% ipython --no-banner

In [1]: import numpy as np

In [2]: from numpy import linalg as LA

In [3]: np.set_printoptions(precision=2, suppress=True, linewidth=140)

In [4]: tidy = lambda a: np.round(a, 2) + 0

In [5]: W0 = np.array([[5, 4, 5, 4, 5, 4],
   ...:     [2, 3, 2, 3, 2, 3],
   ...:     [0, 0, 0, 0, 0, 0],
   ...:     [5, 4, 5, 4, 5, 4],
   ...:     [2, 3, 2, 3, 2, 3],
   ...:     [0, 0, 0, 0, 0, 0]])

In [6]: U, s, Vt = LA.svd(W0)

In [7]: np.argmax(s[:-1] / (s[1:] + 1e-6)) + 1
Out[7]: np.int64(2)

In [8]: other = U[:, :2] @ np.diag(s[:2]) @ Vt[:2]

In [9]: LA.matrix_rank(other)
Out[9]: np.int64(2)

In [10]: LA.matrix_rank(W0, rtol=0.05)
Out[10]: np.int64(2)

In [11]: U, s, Vt = LA.svd(W0, full_matrices=False)

In [12]: tidy(np.sqrt((s ** 2).sum())), tidy(LA.norm(W0))
Out[12]: (np.float64(18.0), np.float64(18.0))

In [13]: tidy(np.abs(Vt[0]))
Out[13]: array([0.42, 0.39, 0.42, 0.39, 0.42, 0.39])

In [14]: np.allclose(U * s @ Vt, W0)
Out[14]: True

In [15]: tidy(np.cumsum(s ** 2) / np.sum(s ** 2))
Out[15]: array([0.98, 1.  , 1.  , 1.  , 1.  , 1.  ])

In [16]: np.abs(U[:, 0]).round(6).argmax()
Out[16]: np.int64(0)

In [17]: tidy(s)
Out[17]: array([17.85,  2.35,  0.  ,  0.  ,  0.  ,  0.  ])

In [18]: U.shape, s.shape, Vt.shape
Out[18]: ((6, 6), (6,), (6, 6))

In [19]: x0 = np.array([0, 0, 2, -3, 0, -2])

In [20]: (W0 @ x0).argmax()
Out[20]: np.int64(2)

In [21]: np.einsum("ij,j->i", W0, x0)
Out[21]: array([-10, -11,   0, -10, -11,   0])
